$ python3 -q
>>> import numpy as np
>>> np.set_printoptions(precision=2, suppress=True, linewidth=160)
>>> J = np.array([[-4.0, 4.0, -2.0, -1.0],
...     [-2.0, 5.0, -2.0, -4.0],
...     [-2.0, 10.0, -4.0, -7.0],
...     [-2.0, 10.0, -2.0, -9.0]])
>>> J
array([[-4.,  4., -2., -1.],
       [-2.,  5., -2., -4.],
       [-2., 10., -4., -7.],
       [-2., 10., -2., -9.]])
>>> x = np.array([-5, -1, -5, 5])
>>> target = J @ x
>>> coef, lr = np.zeros(4), 1 / np.linalg.norm(J, 2) ** 2
>>> for i in range(20):
...     coef -= lr * J.T @ (J @ coef - target)
...     if i % 5 == 0: print(i, round(np.linalg.norm(J @ coef - target), 2))
... 
0 31.37
5 25.98
10 21.54
15 17.88
>>> print(np.round(np.linalg.cond(J), 2))
44.98
>>> mat = np.load("arr.npy")
>>> print(mat)
[[0 1 0 0 1]
 [1 0 0 0 0]
 [0 0 0 0 0]
 [0 0 0 0 0]
 [1 0 0 0 0]]
>>> blk = np.stack([mat, 2 * mat, mat[::-1]])
>>> print(blk.sum(axis=0))
[[1 3 0 0 3]
 [3 0 0 0 0]
 [0 0 0 0 0]
 [1 0 0 0 0]
 [3 1 0 0 1]]
>>> (blk @ mat.T).shape
(3, 5, 5)
>>> np.linalg.det(blk)
array([0., 0., 0.])
>>> blk.shape
(3, 5, 5)
>>> np.einsum("bij,cij->bc", blk, blk)
array([[ 4,  8,  0],
       [ 8, 16,  0],
       [ 0,  0,  4]])
>>> def softmax(z):
...     e = np.exp(z - z.max(axis=-1, keepdims=True))
...     return e / e.sum(axis=-1, keepdims=True)
... 
>>> softmax(mat[2])
array([0.2, 0.2, 0.2, 0.2, 0.2])
>>> scores = mat @ mat.T / np.sqrt(5)
>>> softmax(scores).round(6).argmax(axis=1)
array([0, 1, 0, 0, 1])
>>> print(np.unique(mat.round(6), axis=0).shape)
(3, 5)
>>> np.abs(np.diag(np.linalg.qr(mat)[1])) > 1e-9
array([ True,  True, False, False, False])
>>> evals, V = np.linalg.eigh(mat)
>>> np.unique(evals.round(6) + 0, return_counts=True)[1]
array([1, 3, 1])
>>> (evals > 1e-8).sum(), (evals < -1e-8).sum()
(np.int64(1), np.int64(1))
>>> evals.sum(), np.trace(mat)
(np.float64(0.0), np.int64(0))
>>> np.abs(V[:, -1]).round(6).argmax()
np.int64(0)
>>> np.round(V @ np.diag(evals) @ V.T, 2) + 0
array([[0., 1., 0., 0., 1.],
       [1., 0., 0., 0., 0.],
       [0., 0., 0., 0., 0.],
       [0., 0., 0., 0., 0.],
       [1., 0., 0., 0., 0.]])
>>> M2 = np.array([[-3, 4, 1, 3, 3, 5],
...     [1, -5, -1, -5, -3, -3],
...     [2, -2, 4, -2, -1, -1],
...     [-1, -1, -3, 3, -2, -1]])
>>> W0 = M2.T @ M2
>>> W0
array([[ 15, -20,   7, -21, -12, -19],
       [-20,  46,   4,  38,  31,  38],
       [  7,   4,  27,  -9,   8,   7],
       [-21,  38,  -9,  47,  20,  29],
       [-12,  31,   8,  20,  23,  27],
       [-19,  38,   7,  29,  27,  36]])
>>> U, sig, VT = np.linalg.svd(W0)
>>> sig.round(2) + 0
array([142.72,  38.61,   8.73,   3.94,   0.  ,   0.  ])
>>> M2 = U[:, :4] @ np.diag(sig[:4]) @ VT[:4]
>>> round(np.linalg.norm(W0 - M2) / np.linalg.norm(W0), 2)
np.float64(0.0)
>>> rng = np.random.default_rng(249004)
>>> M2 = W0 + rng.integers(-2, 3, (6, 4)) @ rng.integers(-2, 3, (4, 6))
>>> print(M2)
[[  9 -22   2 -23 -15 -14]
 [-12  52  12  44  27  32]
 [ -1  -6  17 -19  14  11]
 [-16  46  -2  55  18  27]
 [-14  25   4  14  21  27]
 [-16  35   8  26  30  33]]
>>> np.round(np.linalg.svd(M2 - W0, compute_uv=False), 2) + 0
array([31.33, 10.09,  6.22,  0.78,  0.  ,  0.  ])
>>> evals, V = np.linalg.eigh(W0)
>>> evals.round(2) + 0
array([  0.  ,   0.  ,   3.94,   8.73,  38.61, 142.72])
>>> print((evals > 1e-8).sum(), (evals < -1e-8).sum())
4 0
>>> np.round(np.linalg.svd(W0, compute_uv=False), 2) + 0
array([142.72,  38.61,   8.73,   3.94,   0.  ,   0.  ])
>>> np.abs(V[:, -1]).round(6).argmax()
np.int64(1)
>>> round(evals.sum(), 2), np.trace(W0)
(np.float64(194.0), np.int64(194))
>>> arr = np.abs(np.array([[4, -4, 1, 4, 0, 3],
...     [2, -1, 2, -5, 3, -5],
...     [-1, -3, 0, 5, 2, -2],
...     [-4, 4, 2, 2, 0, -4],
...     [2, -3, 4, -3, 1, 5],
...     [5, 4, -3, 2, 4, 0]])) + np.eye(6)
>>> arr = arr / arr.sum(axis=1, keepdims=True)
>>> arr
array([[0.29, 0.24, 0.06, 0.24, 0.  , 0.18],
       [0.11, 0.11, 0.11, 0.26, 0.16, 0.26],
       [0.07, 0.21, 0.07, 0.36, 0.14, 0.14],
       [0.24, 0.24, 0.12, 0.18, 0.  , 0.24],
       [0.11, 0.16, 0.21, 0.16, 0.11, 0.26],
       [0.26, 0.21, 0.16, 0.11, 0.21, 0.05]])
>>> O, R = np.linalg.qr(arr)
>>> np.round(O.T @ O, 2) + 0
array([[1., 0., 0., 0., 0., 0.],
       [0., 1., 0., 0., 0., 0.],
       [0., 0., 1., 0., 0., 0.],
       [0., 0., 0., 1., 0., 0.],
       [0., 0., 0., 0., 1., 0.],
       [0., 0., 0., 0., 0., 1.]])
